% ipython --no-banner

In [1]: import numpy as np

In [2]: np.set_printoptions(suppress=True, linewidth=120)

In [3]: feats = np.load("sample14.npy")

In [4]: feats.round(2)
Out[4]: 
array([[ 0.87,  0.5 ,  0.  ,  0.  ],
       [-0.5 ,  0.87,  0.  ,  0.  ],
       [ 0.  ,  0.  ,  1.  ,  0.  ],
       [ 0.  ,  0.  ,  0.  ,  1.  ]])

In [5]: Y = feats / np.linalg.norm(feats, axis=1, keepdims=True)

In [6]: gram = Y @ Y.T

In [7]: gram.round(2) + 0
Out[7]: 
array([[1., 0., 0., 0.],
       [0., 1., 0., 0.],
       [0., 0., 1., 0.],
       [0., 0., 0., 1.]])

In [8]: x = np.array([0, 5, 5, 5])

In [9]: np.round(np.linalg.det(feats), 2)
Out[9]: np.float64(1.0)

In [10]: np.round(np.sort(np.abs(np.degrees(np.angle(np.linalg.eigvals(feats))))), 2)
Out[10]: array([ 0.,  0., 30., 30.])

In [11]: np.round(np.abs(np.linalg.eigvals(feats)), 2)
Out[11]: array([1., 1., 1., 1.])

In [12]: rng = np.random.default_rng(4663)

In [13]: lab = rng.permutation(4)

In [14]: lab
Out[14]: array([2, 1, 0, 3])

In [15]: Y = feats[lab][:, lab]

In [16]: np.round(np.diag(Y), 2)
Out[16]: array([1.  , 0.87, 0.87, 1.  ])

In [17]: Y.round(2)
Out[17]: 
array([[ 1.  ,  0.  ,  0.  ,  0.  ],
       [ 0.  ,  0.87, -0.5 ,  0.  ],
       [ 0.  ,  0.5 ,  0.87,  0.  ],
       [ 0.  ,  0.  ,  0.  ,  1.  ]])

In [18]: np.round(np.sort(np.abs(np.linalg.eigvals(Y))), 2)
Out[18]: array([1., 1., 1., 1.])

In [19]: x = np.array([-1, 0, 1, 2])

In [20]: np.round(feats @ (2 * x), 2)
Out[20]: array([-1.73,  1.  ,  2.  ,  4.  ])

In [21]: np.round(np.einsum("ij,j->i", feats, x), 2)
Out[21]: array([-0.87,  0.5 ,  1.  ,  2.  ])

In [22]: feats @ np.eye(4)[2]
Out[22]: array([0., 0., 1., 0.])

In [23]: np.round(np.linalg.pinv(feats), 2)
Out[23]: 
array([[ 0.87, -0.5 ,  0.  ,  0.  ],
       [ 0.5 ,  0.87,  0.  ,  0.  ],
       [ 0.  ,  0.  ,  1.  ,  0.  ],
       [ 0.  ,  0.  ,  0.  ,  1.  ]])

In [24]: feats[:, 1] @ feats[:, 2]
Out[24]: np.float64(0.0)

In [25]: np.round(np.linalg.norm(feats, axis=0), 2)
Out[25]: array([1., 1., 1., 1.])

In [26]: np.round(feats @ feats.T, 2) + 0
Out[26]: 
array([[1., 0., 0., 0.],
       [0., 1., 0., 0.],
       [0., 0., 1., 0.],
       [0., 0., 0., 1.]])

In [27]: arr = np.load("test5.npy")

In [28]: arr.round(2)
Out[28]: 
array([[-0.49, -0.56, -0.57, -0.36],
       [ 0.08, -0.79,  0.56,  0.24],
       [ 0.69, -0.24, -0.58,  0.36],
       [-0.53,  0.09, -0.15,  0.83]])

In [29]: Y = np.inv(arr)
AttributeError: module 'numpy' has no attribute 'inv'


In [30]: Y = np.linalg.inv(arr)

In [31]: np.round(arr @ Y, 2) + 0
Out[31]: 
array([[1., 0., 0., 0.],
       [0., 1., 0., 0.],
       [0., 0., 1., 0.],
       [0., 0., 0., 1.]])

In [32]: (np.abs(Y) > 1e-9).astype(int)
Out[32]: 
array([[1, 1, 1, 1],
       [1, 1, 1, 1],
       [1, 1, 1, 1],
       [1, 1, 1, 1]])

In [33]: round(np.linalg.cond(arr), 2)
Out[33]: np.float64(1.0)

In [34]: t3 = np.stack([feats, 4 * feats, feats[::-1]])

In [35]: np.linalg.matrix_rank(t3.reshape(3, -1))
Out[35]: np.int64(2)

In [36]: np.linalg.matrix_rank(t3)
Out[36]: array([4, 4, 4])

In [37]: np.einsum("bij,cij->bc", t3, t3)
Out[37]: 
array([[ 4., 16.,  0.],
       [16., 64.,  0.],
       [ 0.,  0.,  4.]])

In [38]: mat = np.load("w.npy")

In [39]: mat
Out[39]: 
array([[ 4,  5,  6,  7],
       [ 8,  9, 10, 11],
       [12, 13, 14, 15],
       [16, 17, 18, 19]])

In [40]: # looks like rank 2

In [41]: proj = np.triu(np.array([[1, 0, -3, -2], [-2, 1, -1, -1], [3, 1, 3, -1], [-1, 2, 1, 0]]), 1) + np.eye(4)

In [42]: Y = proj @ mat @ np.linalg.inv(proj)

In [43]: np.trace(Y), np.trace(mat)
Out[43]: (np.float64(46.0), np.int64(46))

In [44]: proj @ mat - mat @ proj
Out[44]: 
array([[-68., -73., -61., -64.],
       [-28., -30.,   1.,   1.],
       [-16., -17.,  31.,  32.],
       [  0.,   0.,  65.,  67.]])

In [45]: round(float(np.linalg.det(Y)), 2)
Out[45]: 0.0

In [46]: Y
Out[46]: 
array([[ -64.,  -68., -332., -604.],
       [ -20.,  -21., -103., -187.],
       [  -4.,   -4.,  -20.,  -36.],
       [  16.,   17.,   83.,  151.]])

In [47]: np.round(np.poly(Y), 2) + 0
Out[47]: array([  1., -46., -80.,   0.,   0.])

In [48]: round(float(np.linalg.det(2 * mat)), 2), np.round(np.linalg.det(mat), 2)
Out[48]: (-0.0, np.float64(-0.0))

In [49]: round(float(np.linalg.det(mat.T)), 2)
Out[49]: -0.0

In [50]: np.einsum("ii->", mat)
Out[50]: np.int64(46)

In [51]: np.kron(np.eye(2, dtype=int), mat)
Out[51]: 
array([[ 4,  5,  6,  7,  0,  0,  0,  0],
       [ 8,  9, 10, 11,  0,  0,  0,  0],
       [12, 13, 14, 15,  0,  0,  0,  0],
       [16, 17, 18, 19,  0,  0,  0,  0],
       [ 0,  0,  0,  0,  4,  5,  6,  7],
       [ 0,  0,  0,  0,  8,  9, 10, 11],
       [ 0,  0,  0,  0, 12, 13, 14, 15],
       [ 0,  0,  0,  0, 16, 17, 18, 19]])

In [52]: np.round(np.linalg.eigvals(mat), 2) + 0
Out[52]: array([47.68, -1.68,  0.  ,  0.  ])

In [53]: np.round(np.poly(mat), 2) + 0
Out[53]: array([  1., -46., -80.,   0.,   0.])

In [54]: th = np.radians(45)

In [55]: R = np.eye(4)

In [56]: R[2, 2] = R[1, 1] = np.cos(th)

In [57]: R[2, 1], R[1, 2] = -np.sin(th), np.sin(th)

In [58]: R.round(2)
Out[58]: 
array([[ 1.  ,  0.  ,  0.  ,  0.  ],
       [ 0.  ,  0.71,  0.71,  0.  ],
       [ 0.  , -0.71,  0.71,  0.  ],
       [ 0.  ,  0.  ,  0.  ,  1.  ]])

In [59]: Y = mat @ R.T

In [60]: np.round(np.linalg.svd(mat, compute_uv=False), 2) + 0, np.round(np.linalg.svd(Y, compute_uv=False), 2) + 0
Out[60]: (array([49.53,  1.62,  0.  ,  0.  ]), array([49.53,  1.62,  0.  ,  0.  ]))

In [61]: np.round(np.abs(Y - mat).max(axis=0), 2)
Out[61]: array([ 0.  ,  7.75, 17.29,  0.  ])

In [62]: Uu, s, vt = np.linalg.svd(mat)

In [63]: np.argmax(s[:-1] / (s[1:] + 1e-6)) + 1
Out[63]: np.int64(2)

In [64]: s.round(2) + 0
Out[64]: array([49.53,  1.62,  0.  ,  0.  ])

In [65]: Y = Uu[:, :2] @ np.diag(s[:2]) @ vt[:2]

In [66]: np.round(np.linalg.norm(mat - Y) / np.linalg.norm(mat), 2)
Out[66]: np.float64(0.0)

In [67]: np.linalg.matrix_rank(Y)
Out[67]: np.int64(2)

In [68]: np.linalg.matrix_rank(mat, rtol=0.05)
Out[68]: np.int64(1)

In [69]: Y.round(2)
Out[69]: 
array([[ 4.,  5.,  6.,  7.],
       [ 8.,  9., 10., 11.],
       [12., 13., 14., 15.],
       [16., 17., 18., 19.]])

In [70]: np.round(np.linalg.eigvals(Y).sum().real, 2)
Out[70]: np.float64(46.0)

In [71]: np.einsum("ii->", Y)
Out[71]: np.float64(46.0)

In [72]: np.round(np.kron(np.eye(2, dtype=int), Y), 2)
Out[72]: 
array([[ 4.,  5.,  6.,  7.,  0.,  0.,  0.,  0.],
       [ 8.,  9., 10., 11.,  0.,  0.,  0.,  0.],
       [12., 13., 14., 15.,  0.,  0.,  0.,  0.],
       [16., 17., 18., 19.,  0.,  0.,  0.,  0.],
       [ 0.,  0.,  0.,  0.,  4.,  5.,  6.,  7.],
       [ 0.,  0.,  0.,  0.,  8.,  9., 10., 11.],
       [ 0.,  0.,  0.,  0., 12., 13., 14., 15.],
       [ 0.,  0.,  0.,  0., 16., 17., 18., 19.]])

In [73]: round(float(np.linalg.det(Y.T)), 2)
Out[73]: 0.0
